$ ipython --no-banner

In [1]: import numpy as np

In [2]: import numpy.linalg as la

In [3]: np.set_printoptions(suppress=True, linewidth=140)

In [4]: arr = np.loadtxt("layer4.csv", delimiter=",")

In [5]: arr
Out[5]: 
array([[3., 1., 0., 0., 0., 0., 0., 0., 0., 0., 0.],
       [0., 3., 1., 0., 0., 0., 0., 0., 0., 0., 0.],
       [0., 0., 3., 1., 0., 0., 0., 0., 0., 0., 0.],
       [0., 0., 0., 3., 1., 0., 0., 0., 0., 0., 0.],
       [0., 0., 0., 0., 3., 1., 0., 0., 0., 0., 0.],
       [0., 0., 0., 0., 0., 3., 1., 0., 0., 0., 0.],
       [0., 0., 0., 0., 0., 0., 3., 1., 0., 0., 0.],
       [0., 0., 0., 0., 0., 0., 0., 3., 1., 0., 0.],
       [0., 0., 0., 0., 0., 0., 0., 0., 3., 1., 0.],
       [0., 0., 0., 0., 0., 0., 0., 0., 0., 3., 1.],
       [0., 0., 0., 0., 0., 0., 0., 0., 0., 0., 3.]])

In [6]: np.unravel_index(np.abs(arr).argmax(), arr.shape)
Out[6]: (np.int64(0), np.int64(0))

In [7]: np.round(arr.mean(axis=0), 2)
Out[7]: array([0.27, 0.36, 0.36, 0.36, 0.36, 0.36, 0.36, 0.36, 0.36, 0.36, 0.36])

In [8]: arr - arr[0]
Out[8]: 
array([[ 0.,  0.,  0.,  0.,  0.,  0.,  0.,  0.,  0.,  0.,  0.],
       [-3.,  2.,  1.,  0.,  0.,  0.,  0.,  0.,  0.,  0.,  0.],
       [-3., -1.,  3.,  1.,  0.,  0.,  0.,  0.,  0.,  0.,  0.],
       [-3., -1.,  0.,  3.,  1.,  0.,  0.,  0.,  0.,  0.,  0.],
       [-3., -1.,  0.,  0.,  3.,  1.,  0.,  0.,  0.,  0.,  0.],
       [-3., -1.,  0.,  0.,  0.,  3.,  1.,  0.,  0.,  0.,  0.],
       [-3., -1.,  0.,  0.,  0.,  0.,  3.,  1.,  0.,  0.,  0.],
       [-3., -1.,  0.,  0.,  0.,  0.,  0.,  3.,  1.,  0.,  0.],
       [-3., -1.,  0.,  0.,  0.,  0.,  0.,  0.,  3.,  1.,  0.],
       [-3., -1.,  0.,  0.,  0.,  0.,  0.,  0.,  0.,  3.,  1.],
       [-3., -1.,  0.,  0.,  0.,  0.,  0.,  0.,  0.,  0.,  3.]])

In [9]: arr.shape
Out[9]: (11, 11)

In [10]: arr.sum(axis=0)
Out[10]: array([3., 4., 4., 4., 4., 4., 4., 4., 4., 4., 4.])

In [11]: np.abs(arr).max()
Out[11]: np.float64(3.0)

In [12]: np.diff(arr, axis=0)
Out[12]: 
array([[-3.,  2.,  1.,  0.,  0.,  0.,  0.,  0.,  0.,  0.,  0.],
       [ 0., -3.,  2.,  1.,  0.,  0.,  0.,  0.,  0.,  0.,  0.],
       [ 0.,  0., -3.,  2.,  1.,  0.,  0.,  0.,  0.,  0.,  0.],
       [ 0.,  0.,  0., -3.,  2.,  1.,  0.,  0.,  0.,  0.,  0.],
       [ 0.,  0.,  0.,  0., -3.,  2.,  1.,  0.,  0.,  0.,  0.],
       [ 0.,  0.,  0.,  0.,  0., -3.,  2.,  1.,  0.,  0.,  0.],
       [ 0.,  0.,  0.,  0.,  0.,  0., -3.,  2.,  1.,  0.,  0.],
       [ 0.,  0.,  0.,  0.,  0.,  0.,  0., -3.,  2.,  1.,  0.],
       [ 0.,  0.,  0.,  0.,  0.,  0.,  0.,  0., -3.,  2.,  1.],
       [ 0.,  0.,  0.,  0.,  0.,  0.,  0.,  0.,  0., -3.,  2.]])

In [13]: np.round(la.svd(arr, compute_uv=False), 2)
Out[13]: array([3.97, 3.89, 3.76, 3.59, 3.38, 3.14, 2.88, 2.62, 2.38, 2.18, 2.05])

In [14]: A = np.load("a.npy")

In [15]: A
Out[15]: 
array([[ 2,  0, -1,  3, -2, -1,  0],
       [-3,  1, -2,  0,  3, -2, -1],
       [ 2,  1, -2, -3, -1, -3, -3],
       [ 1,  2,  2,  3, -3,  1,  1],
       [-2,  2, -2,  3,  3,  1, -1],
       [-2,  2,  0,  1,  2,  3,  0],
       [ 3,  3, -2,  0,  3,  0,  1],
       [ 2, -2,  1,  1,  0, -1, -1],
       [ 1, -2,  1,  2,  2,  1,  1],
       [-1, -3,  3,  2,  1,  1,  3]])

In [16]: B = np.c_[A[:, :6] @ np.array([[1, 8, 4, -7, -7, -3],
    ...:     [6, -9, -3, -5, -8, -6],
    ...:     [-8, -2, -8, 3, -4, -3],
    ...:     [-3, -3, 2, -9, -1, 2],
    ...:     [-3, -5, -7, 2, 6, -5],
    ...:     [4, 2, -7, -1, -6, 1]]), np.array([-6, 8, 9, 9, 8, 6, -3, 7, 9, 6])]

In [17]: B
Out[17]: 
array([[  3,  17,  43, -47, -19,  12,  -6],
       [  2, -48,  -6,  18,  51,  -8,   8],
       [ 24,  19,  43,   3,   1, -10,   9],
       [  1,  -6,   2, -45, -58,   1,   9],
       [ 12, -52, -20, -24,  15,  -8,   8],
       [ 13, -41, -47,  -4,  -9, -11,   6],
       [ 28, -14,  -2, -36, -19, -36,  -3],
       [-25,  27,  15,  -9,   3,   4,   7],
       [-27,  10, -15,  -9,   9,   1,   9],
       [-48,   4, -29,  14,  17,  12,   6]])

In [18]: np.round(la.norm(la.qr(A)[0].T @ B, axis=0) ** 2 / ((B ** 2).sum(axis=0) + 1e-12), 2)
Out[18]: array([1.  , 1.  , 1.  , 1.  , 1.  , 1.  , 0.83])

In [19]: np.round(la.lstsq(A, B[:, 0])[0], 2) + 0
Out[19]: array([ 1.,  6., -8., -3., -3.,  4.,  0.])

In [20]: la.matrix_rank(B)
Out[20]: np.int64(7)

In [21]: np.round(la.norm(B - A @ la.lstsq(A, B)[0], axis=0), 2) + 0
Out[21]: array([0.  , 0.  , 0.  , 0.  , 0.  , 0.  , 9.62])

In [22]: basis = np.array([[2, 3, 1, 0, 2, 3], [1, 1, 2, 1, 0, 2]])

In [23]: rng = np.random.default_rng(586145)

In [24]: data = rng.normal(size=(24, 2)) @ basis + np.array([1, 3, 2, 0, 3, 1])

In [25]: data.round(2) + 0
Out[25]: 
array([[-2.18, -1.57, -0.17, -0.39,  0.21, -3.96],
       [ 1.06,  3.13,  1.94, -0.06,  3.13,  1.06],
       [ 1.66,  4.31,  1.36, -0.65,  4.3 ,  1.66],
       [-0.05,  2.49, -1.74, -2.14,  4.09, -1.65],
       [ 0.9 ,  2.79,  2.11,  0.11,  2.79,  0.9 ],
       [ 2.45,  5.31,  2.3 , -0.28,  4.73,  3.03],
       [-0.14,  2.04, -0.83, -1.5 ,  3.36, -1.46],
       [ 2.95,  5.44,  4.45,  0.98,  3.97,  4.42],
       [ 0.  ,  1.05,  2.87,  0.91,  1.09, -0.04],
       [ 1.91,  4.97,  0.63, -1.22,  5.13,  1.75],
       [ 4.85,  8.59,  4.51,  0.39,  6.47,  6.97],
       [ 3.65,  6.87,  3.61,  0.19,  5.45,  5.07],
       [ 0.07,  1.56,  1.67,  0.09,  1.98, -0.35],
       [ 2.55,  5.44,  2.42, -0.24,  4.79,  3.21],
       [ 1.67,  3.31,  4.44,  1.4 ,  2.27,  2.71],
       [ 3.38,  6.42,  3.64,  0.3 ,  5.08,  4.72],
       [ 2.59,  5.03,  3.88,  0.72,  3.87,  3.75],
       [-0.84,  1.  , -1.2 , -1.52,  2.68, -2.52],
       [-3.68, -2.87, -3.78, -2.3 ,  0.61, -7.17],
       [ 3.67,  7.73,  1.17, -1.44,  7.11,  4.28],
       [ 0.65,  2.33,  2.25,  0.28,  2.37,  0.61],
       [ 1.13,  2.73,  3.43,  0.91,  2.21,  1.64],
       [ 0.76,  2.09,  3.52,  1.09,  1.66,  1.19],
       [-0.5 ,  0.89,  0.8 , -0.3 ,  1.8 , -1.41]])

In [26]: C2 = np.cov(data, rowvar=False)

In [27]: round(float(np.corrcoef(data[:, 1], data[:, 0])[0, 1]), 2)
Out[27]: 0.99

In [28]: np.round(la.eigvalsh(C2)[::-1], 2) + 0
Out[28]: array([26.52,  4.1 ,  0.  ,  0.  ,  0.  ,  0.  ])

In [29]: np.round(np.polyfit(data[:, 1], data[:, 0], 1), 2)
Out[29]: array([ 0.7 , -1.17])

In [30]: np.round(data.std(axis=0), 2)
Out[30]: array([1.92, 2.71, 2.11, 1.01, 1.76, 3.12])

In [31]: np.argwhere(np.triu(np.abs(np.corrcoef(data.T)) > 0.8, 1))
Out[31]: 
array([[0, 1],
       [0, 4],
       [0, 5],
       [1, 4],
       [1, 5],
       [2, 3],
       [2, 5]])

In [32]: def softmax(z):
    ...:     e = np.exp(z - z.max(axis=-1, keepdims=True))
    ...:     return e / e.sum(axis=-1, keepdims=True)
    ...: 

In [33]: np.round(softmax(data[0]), 2)
Out[33]: array([0.04, 0.07, 0.27, 0.22, 0.4 , 0.01])

In [34]: scores = data @ data.T / np.sqrt(6)

In [35]: softmax(scores).round(6).argmax(axis=1)
Out[35]: array([18, 10, 10, 19, 10, 10, 19, 10, 10, 10, 10, 10, 10, 10, 10, 10, 10, 18, 18, 10, 10, 10, 10, 19])

In [36]: left, sv, vt = la.svd(data, full_matrices=False)

In [37]: np.round(sv / sv[0], 2) + 0
Out[37]: array([1.  , 0.36, 0.19, 0.  , 0.  , 0.  ])

In [38]: np.abs(left[:, 0]).round(6).argmax()
Out[38]: np.int64(10)

In [39]: np.round(np.sqrt((sv ** 2).sum()), 2), round(la.norm(data), 2)
Out[39]: (np.float64(37.4), np.float64(37.4))

In [40]: np.round(left.T @ left, 2) + 0
Out[40]: 
array([[1., 0., 0., 0., 0., 0.],
       [0., 1., 0., 0., 0., 0.],
       [0., 0., 1., 0., 0., 0.],
       [0., 0., 0., 1., 0., 0.],
       [0., 0., 0., 0., 1., 0.],
       [0., 0., 0., 0., 0., 1.]])

In [41]: np.round(vt @ vt.T, 2) + 0
Out[41]: 
array([[1., 0., 0., 0., 0., 0.],
       [0., 1., 0., 0., 0., 0.],
       [0., 0., 1., 0., 0., 0.],
       [0., 0., 0., 1., 0., 0.],
       [0., 0., 0., 0., 1., 0.],
       [0., 0., 0., 0., 0., 1.]])
